$ python3 -q
>>> import numpy as np
>>> np.set_printoptions(suppress=True, linewidth=140)
>>> Y = np.array([[2, 0], [-1, 2], [2, 0]])
>>> mat = np.tile(Y, (2, 3))
>>> mat
array([[ 2,  0,  2,  0,  2,  0],
       [-1,  2, -1,  2, -1,  2],
       [ 2,  0,  2,  0,  2,  0],
       [ 2,  0,  2,  0,  2,  0],
       [-1,  2, -1,  2, -1,  2],
       [ 2,  0,  2,  0,  2,  0]])
>>> rank = np.linalg.matrix_rank(mat)
>>> rank
np.int64(2)
>>> N = np.linalg.svd(mat)[2][rank:].T
>>> np.round(N @ N.T, 3) + 0
array([[ 0.667,  0.   , -0.333,  0.   , -0.333,  0.   ],
       [ 0.   ,  0.667,  0.   , -0.333,  0.   , -0.333],
       [-0.333,  0.   ,  0.667,  0.   , -0.333,  0.   ],
       [ 0.   , -0.333,  0.   ,  0.667,  0.   , -0.333],
       [-0.333,  0.   , -0.333,  0.   ,  0.667,  0.   ],
       [ 0.   , -0.333,  0.   , -0.333,  0.   ,  0.667]])
>>> np.linalg.matrix_rank(mat.T @ mat), np.linalg.matrix_rank(mat @ mat.T)
(np.int64(2), np.int64(2))
>>> np.allclose(mat @ N, 0)
True
>>> N.shape
(6, 4)
>>> [int(np.linalg.matrix_rank(np.delete(mat, i, axis=0))) for i in range(6)]
[2, 2, 2, 2, 2, 2]
>>> f = np.array([1, 2, 3])
>>> np.cross(mat[2, :3], mat[4, :3])
array([-4,  0,  4])
>>> round(np.linalg.norm(mat) ** 2 / np.linalg.norm(mat, 2) ** 2, 3)
np.float64(1.34)
>>> np.round(np.linalg.norm(mat, 2), 3)
np.float64(7.63)
>>> mat[3] @ mat[1]
np.int64(-6)
>>> round(float(np.linalg.norm(mat[3] - mat[1])), 3)
6.245
>>> np.round(np.linalg.norm(mat[3], 1), 3), np.round(np.linalg.norm(mat[3], np.inf), 3)
(np.float64(6.0), np.float64(2.0))
>>> np.round(mat @ np.linalg.pinv(mat) @ mat, 3) + 0
array([[ 2.,  0.,  2.,  0.,  2.,  0.],
       [-1.,  2., -1.,  2., -1.,  2.],
       [ 2.,  0.,  2.,  0.,  2.,  0.],
       [ 2.,  0.,  2.,  0.,  2.,  0.],
       [-1.,  2., -1.,  2., -1.,  2.],
       [ 2.,  0.,  2.,  0.,  2.,  0.]])
>>> np.unique(mat.round(6), axis=0).shape
(2, 6)
>>> K = np.load("a.npy")
>>> K
array([[0, 1, 1, 0, 0],
       [1, 0, 1, 0, 0],
       [1, 1, 0, 0, 0],
       [0, 0, 0, 0, 1],
       [0, 0, 0, 1, 0]])
>>> O, R = np.linalg.qr(K)
>>> np.allclose(R.T @ R, K.T @ K)
True
>>> np.round(np.abs(np.diag(R)), 3)
array([1.414, 1.225, 1.155, 1.   , 1.   ])
>>> np.round(O @ R, 3) + 0
array([[0., 1., 1., 0., 0.],
       [1., 0., 1., 0., 0.],
       [1., 1., 0., 0., 0.],
       [0., 0., 0., 0., 1.],
       [0., 0., 0., 1., 0.]])
>>> round(abs(R[0, 0]), 3), round(float(np.linalg.norm(K[:, 0])), 3)
(np.float64(1.414), 1.414)
>>> arr = np.arange(20).reshape(4, 5) + -1
>>> arr
array([[-1,  0,  1,  2,  3],
       [ 4,  5,  6,  7,  8],
       [ 9, 10, 11, 12, 13],
       [14, 15, 16, 17, 18]])
>>> np.all(np.linalg.eigvalsh(K) > 0)
np.False_
>>> np.round(np.linalg.eigvalsh(K).min(), 3)
np.float64(-1.0)
>>> try:
...     np.linalg.cholesky(K)
... except np.linalg.LinAlgError as e:
...     print(repr(e))
... 
LinAlgError('Matrix is not positive definite')
>>> np.round(arr @ np.linalg.pinv(arr) @ arr, 3) + 0
array([[-1.,  0.,  1.,  2.,  3.],
       [ 4.,  5.,  6.,  7.,  8.],
       [ 9., 10., 11., 12., 13.],
       [14., 15., 16., 17., 18.]])
>>> round(float(np.trace(np.linalg.pinv(arr) @ arr)), 3)
2.0
>>> feats = np.load("x.npy")
>>> feats
array([[0, 1, 0, 1, 1, 1],
       [1, 0, 1, 0, 1, 1],
       [0, 1, 0, 0, 1, 0],
       [1, 0, 0, 0, 1, 0],
       [1, 1, 1, 1, 0, 1],
       [1, 1, 0, 0, 1, 0]])
>>> U, sigma, Vt = np.linalg.svd(arr)
>>> evecs = Vt[:(sigma > 1e-8).sum()]
>>> rng = np.random.default_rng(84)
>>> x0 = arr[2] + -3 * arr[3] + rng.integers(2) * np.eye(5)[1]
>>> x0
array([-33., -34., -37., -39., -41.])
>>> round(np.linalg.norm(x0 - evecs.T @ evecs @ x0), 3)
np.float64(0.837)
>>> np.round(evecs.T @ evecs, 3) + 0
array([[ 0.6,  0.4,  0.2,  0. , -0.2],
       [ 0.4,  0.3,  0.2,  0.1,  0. ],
       [ 0.2,  0.2,  0.2,  0.2,  0.2],
       [ 0. ,  0.1,  0.2,  0.3,  0.4],
       [-0.2,  0. ,  0.2,  0.4,  0.6]])
>>> np.allclose(evecs.T @ evecs @ x0, x0)
False
>>> [round(float(np.linalg.det(feats[:i, :i])), 2) + 0 for i in range(1, 7)]
[0.0, -1.0, 0.0, 1.0, -2.0, -1.0]
>>> round(np.linalg.eigvalsh(feats).min(), 3)
np.float64(-1.752)
>>> try:
...     np.linalg.cholesky(feats)
... except np.linalg.LinAlgError as e:
...     print(e)
... 
Matrix is not positive definite
>>> np.all(np.linalg.eigvalsh(feats) > 0)
np.False_
>>> W0 = np.loadtxt("arr.csv", delimiter=",")
>>> W0
array([[-0.859,  0.422,  0.515, -0.08 ,  0.515],
       [-0.94 ,  0.537,  0.77 , -0.523,  0.397],
       [-0.501,  0.217, -0.647,  0.954,  0.929],
       [ 0.989, -0.716, -0.91 ,  0.701, -0.558],
       [ 0.501, -0.217,  0.647, -0.954, -0.929],
       [-0.959,  0.604, -0.11 ,  0.934,  0.975],
       [-0.11 ,  0.02 ,  0.611, -0.848, -0.701],
       [ 0.989, -0.716, -0.814,  0.159, -0.814],
       [-0.811,  0.388, -0.07 ,  0.762,  0.859],
       [-0.811,  0.363,  0.766, -0.774, -0.207],
       [-0.94 ,  0.537,  0.77 , -0.523,  0.397],
       [-0.945,  0.565,  0.1  ,  0.827,  0.94 ],
       [ 0.896, -0.478, -0.129, -0.701, -0.874],
       [ 0.701, -0.291, -0.47 ,  0.282, -0.207],
       [ 0.99 , -0.726, -0.898,  0.604, -0.653],
       [ 0.31 , -0.11 , -0.197,  0.129, -0.06 ],
       [ 0.711, -0.282, -0.811,  0.894,  0.558],
       [ 0.984, -0.675, -0.948,  0.914, -0.03 ],
       [ 0.869, -0.454,  0.336, -0.933, -0.955],
       [ 0.9  , -0.47 , -0.635,  0.273, -0.47 ],
       [-0.938,  0.544,  0.38 ,  0.515,  0.851],
       [-0.766,  0.31 ,  0.923, -0.978, -0.824],
       [-0.523,  0.188,  0.604, -0.701, -0.345],
       [ 0.31 , -0.11 , -0.197,  0.129, -0.06 ],
       [ 0.493, -0.207,  0.493, -0.892, -0.867],
       [ 0.04 , -0.04 ,  0.726, -0.943, -0.867],
       [-0.969,  0.617,  0.757, -0.264,  0.67 ],
       [ 0.996, -0.786, -0.941,  0.731, -0.67 ],
       [ 0.984, -0.68 , -0.919,  0.804, -0.345],
       [ 0.879, -0.438, -0.711,  0.551, -0.207],
       [ 0.987, -0.716, -0.345, -0.851, -0.974],
       [-0.691,  0.273,  0.749, -0.824, -0.422]])
>>> vals, evecs = np.linalg.eigh(K)
>>> np.round(np.abs(evecs[:, -1]), 3)
array([0.577, 0.577, 0.577, 0.   , 0.   ])
>>> np.round(np.linalg.eigvalsh(K @ K), 3)
array([1., 1., 1., 1., 4.])
>>> np.round(evecs.T @ evecs, 3) + 0
array([[1., 0., 0., 0., 0.],
       [0., 1., 0., 0., 0.],
       [0., 0., 1., 0., 0.],
       [0., 0., 0., 1., 0.],
       [0., 0., 0., 0., 1.]])
>>> np.round(np.linalg.eigvalsh(K + -2 * np.eye(5)), 3) + 0
array([-3., -3., -3., -1.,  0.])
>>> C2 = np.cov(W0, rowvar=False)
>>> np.round(np.linalg.eigvalsh(C2)[::-1], 3)
array([1.344, 0.899, 0.032, 0.012, 0.003])
>>> np.argwhere(np.triu(np.abs(np.corrcoef(W0.T)) > 0.8, 1))
array([[0, 1]])
>>> C2.shape
(5, 5)
>>> np.round(np.corrcoef(W0[:, 0], W0[:, 2])[0, 1], 3)
np.float64(-0.715)
>>> np.argsort(-W0.std(axis=0).round(6), kind="stable")
array([0, 3, 2, 4, 1])
>>> f = np.array([0, -2])
>>> np.round(np.correlate(W0[13], W0[21], "full"), 3)
array([-0.578, -0.446,  1.319,  0.176, -1.166,  0.54 ,  0.256, -0.28 ,  0.159])
>>> np.polyval(f, W0[13])
array([-2., -2., -2., -2., -2.])
>>> np.round(np.cross(W0[13, :3], W0[21, :3]), 3)
array([-0.123, -0.287, -0.006])
>>> cen = W0 - W0.mean(axis=0)
>>> evecs = np.linalg.svd(cen)[2][:2]
>>> Y = cen - cen @ evecs.T @ evecs
>>> np.round(np.diag(evecs.T @ evecs), 3)
array([0.492, 0.174, 0.362, 0.55 , 0.423])
>>> np.round(np.cov(cen @ evecs.T, rowvar=False), 3) + 0
array([[1.344, 0.   ],
       [0.   , 0.899]])
>>> F = np.load("dump.npy")
>>> F
array([[ 1.,  0.,  0.,  0.,  0.,  0.],
       [ 1.,  0.,  2.,  0.,  0.,  0.],
       [ 0.,  1.,  1.,  0.,  0.,  0.],
       [ 0.,  0.,  0., -1., -7.,  0.],
       [ 0.,  0.,  0.,  3.,  2., -6.],
       [ 0.,  0.,  0.,  3., -7., -8.]])
>>> lab = rng.permutation(6)
>>> lab
array([0, 5, 2, 4, 3, 1])
>>> Y = F[lab][:, lab]
>>> Y
array([[ 1.,  0.,  0.,  0.,  0.,  0.],
       [ 0., -8.,  0., -7.,  3.,  0.],
       [ 0.,  0.,  1.,  0.,  0.,  1.],
       [ 0., -6.,  0.,  2.,  3.,  0.],
       [ 0.,  0.,  0., -7., -1.,  0.],
       [ 1.,  0.,  2.,  0.,  0.,  0.]])
>>> np.allclose(Y, F)
False
>>> round(np.linalg.det(Y), 3), round(np.linalg.det(F[lab]), 3)
(np.float64(-32.0), np.float64(-32.0))
>>> x0 = np.array([2, -4, -3, 4, 5, 0])
>>> a = np.maximum(Y @ x0, 0)
>>> np.maximum(Y @ x0, 0) - np.maximum(-Y @ x0, 0)
array([  2.,  19.,  -3.,  47., -33.,  -4.])
>>> a
array([ 2., 19.,  0., 47.,  0.,  0.])
>>> Y * (a > 1e-9)[:, None]
array([[ 1.,  0.,  0.,  0.,  0.,  0.],
       [ 0., -8.,  0., -7.,  3.,  0.],
       [ 0.,  0.,  0.,  0.,  0.,  0.],
       [ 0., -6.,  0.,  2.,  3.,  0.],
       [ 0.,  0.,  0., -0., -0.,  0.],
       [ 0.,  0.,  0.,  0.,  0.,  0.]])
>>> np.maximum(Y @ (3 * x0), 0)
array([  6.,  57.,   0., 141.,   0.,   0.])
>>> np.round(np.tanh(Y @ x0), 3)
array([ 0.964,  1.   , -0.995,  1.   , -1.   , -0.999])
>>> Y = mat[0, 0] * mat[1:] - np.outer(mat[1:, 0], mat[0])
>>> Y
array([[0, 4, 0, 4, 0, 4],
       [0, 0, 0, 0, 0, 0],
       [0, 0, 0, 0, 0, 0],
       [0, 4, 0, 4, 0, 4],
       [0, 0, 0, 0, 0, 0]])
>>> mat[:, 0] / mat[0, 0]
array([ 1. , -0.5,  1. ,  1. , -0.5,  1. ])
>>> np.linalg.matrix_rank(Y), np.linalg.matrix_rank(mat)
(np.int64(1), np.int64(2))
>>> feats.sum(axis=0)
array([4, 4, 2, 2, 5, 3])
>>> Lm = np.diag(feats.sum(axis=1)) - feats
>>> np.round(np.linalg.eigvalsh(Lm), 3) + 0
array([0.   , 1.697, 2.382, 4.618, 5.303, 6.   ])
>>> Lm @ np.ones(6)
array([0., 0., 0., 0., 0., 0.])
>>> A = np.loadtxt("sample13.csv", delimiter=",")
>>> A.round(3)
array([[ 0.809,  0.   ,  0.   ,  0.   , -0.588,  0.   ],
       [ 0.   ,  1.   ,  0.   ,  0.   ,  0.   ,  0.   ],
       [ 0.   ,  0.   ,  1.   ,  0.   ,  0.   ,  0.   ],
       [ 0.   ,  0.   ,  0.   ,  1.   ,  0.   ,  0.   ],
       [ 0.588,  0.   ,  0.   ,  0.   ,  0.809,  0.   ],
       [ 0.   ,  0.   ,  0.   ,  0.   ,  0.   ,  1.   ]])
>>> x0 = np.array([3, 0, 1, 4, 5, 2])
>>> np.sign((A @ x0).round(6))
array([-1.,  0.,  1.,  1.,  1.,  1.])
>>> np.round(A * x0, 3)
array([[ 2.427,  0.   ,  0.   ,  0.   , -2.939,  0.   ],
       [ 0.   ,  0.   ,  0.   ,  0.   ,  0.   ,  0.   ],
       [ 0.   ,  0.   ,  1.   ,  0.   ,  0.   ,  0.   ],
       [ 0.   ,  0.   ,  0.   ,  4.   ,  0.   ,  0.   ],
       [ 1.763,  0.   ,  0.   ,  0.   ,  4.045,  0.   ],
       [ 0.   ,  0.   ,  0.   ,  0.   ,  0.   ,  2.   ]])
>>> np.linalg.norm(A @ x0) <= np.linalg.norm(A, 2) * np.linalg.norm(x0) + 1e-9
np.True_
>>> (A @ x0).argmax()
np.int64(4)
>>> np.round(np.einsum("ij,j->i", A, x0), 3)
array([-0.512,  0.   ,  1.   ,  4.   ,  5.808,  2.   ])
>>> np.round(A @ np.ones(6), 3)
array([0.221, 1.   , 1.   , 1.   , 1.397, 1.   ])
>>> np.round(A @ (2 * x0), 3)
array([-1.024,  0.   ,  2.   ,  8.   , 11.617,  4.   ])
>>> np.round(A @ x0, 3)
array([-0.512,  0.   ,  1.   ,  4.   ,  5.808,  2.   ])
>>> W1 = np.array([[9, 2, 0], [3, 1, 1], [9, 8, 6], [5, 8, 4], [9, 7, 2], [1, 3, 6]])
>>> coef = np.array([0, 3, -2])
>>> hid = np.maximum(A @ W1 + coef, 0)
>>> np.linalg.matrix_rank(hid)
np.int64(3)
>>> Z = np.array([[0, -4, -1], [-4, -5, -2], [1, -6, 4]])
>>> (hid @ Z).round(6).argmax(axis=1)
array([0, 2, 2, 2, 2, 2])
>>> Y = np.linalg.inv(A)
>>> np.allclose(Y, A.T)
True
>>> round(np.linalg.cond(A), 3)
np.float64(1.0)
>>> np.round(np.linalg.det(A) * Y, 3)
array([[ 0.809,  0.   ,  0.   ,  0.   ,  0.588,  0.   ],
       [ 0.   ,  1.   ,  0.   ,  0.   ,  0.   ,  0.   ],
       [ 0.   ,  0.   ,  1.   ,  0.   ,  0.   ,  0.   ],
       [ 0.   ,  0.   ,  0.   ,  1.   ,  0.   ,  0.   ],
       [-0.588,  0.   ,  0.   ,  0.   ,  0.809,  0.   ],
       [ 0.   ,  0.   ,  0.   ,  0.   ,  0.   ,  1.   ]])
>>> Y.round(3)
array([[ 0.809,  0.   ,  0.   ,  0.   ,  0.588,  0.   ],
       [ 0.   ,  1.   ,  0.   ,  0.   ,  0.   ,  0.   ],
       [ 0.   ,  0.   ,  1.   ,  0.   ,  0.   ,  0.   ],
       [ 0.   ,  0.   ,  0.   ,  1.   ,  0.   ,  0.   ],
       [-0.588,  0.   ,  0.   ,  0.   ,  0.809,  0.   ],
       [ 0.   ,  0.   ,  0.   ,  0.   ,  0.   ,  1.   ]])
>>> (F - F.T) / 2
array([[ 0. , -0.5,  0. ,  0. ,  0. ,  0. ],
       [ 0.5,  0. ,  0.5,  0. ,  0. ,  0. ],
       [ 0. , -0.5,  0. ,  0. ,  0. ,  0. ],
       [ 0. ,  0. ,  0. ,  0. , -5. , -1.5],
       [ 0. ,  0. ,  0. ,  5. ,  0. ,  0.5],
       [ 0. ,  0. ,  0. ,  1.5, -0.5,  0. ]])
>>> np.round(np.linalg.matrix_power(F, 3), 3)
array([[   1.,    0.,    0.,    0.,    0.,    0.],
       [   3.,    2.,    6.,    0.,    0.,    0.],
       [   2.,    3.,    5.,    0.,    0.,    0.],
       [   0.,    0.,    0.,  125., -168., -294.],
       [   0.,    0.,    0.,  198.,  -97., -438.],
       [   0.,    0.,    0.,  429., -364., -974.]])
>>> np.allclose(F @ F.T, F.T @ F)
False
>>> np.round(np.abs(np.linalg.eigvals(F)).max(), 3)
np.float64(9.953)
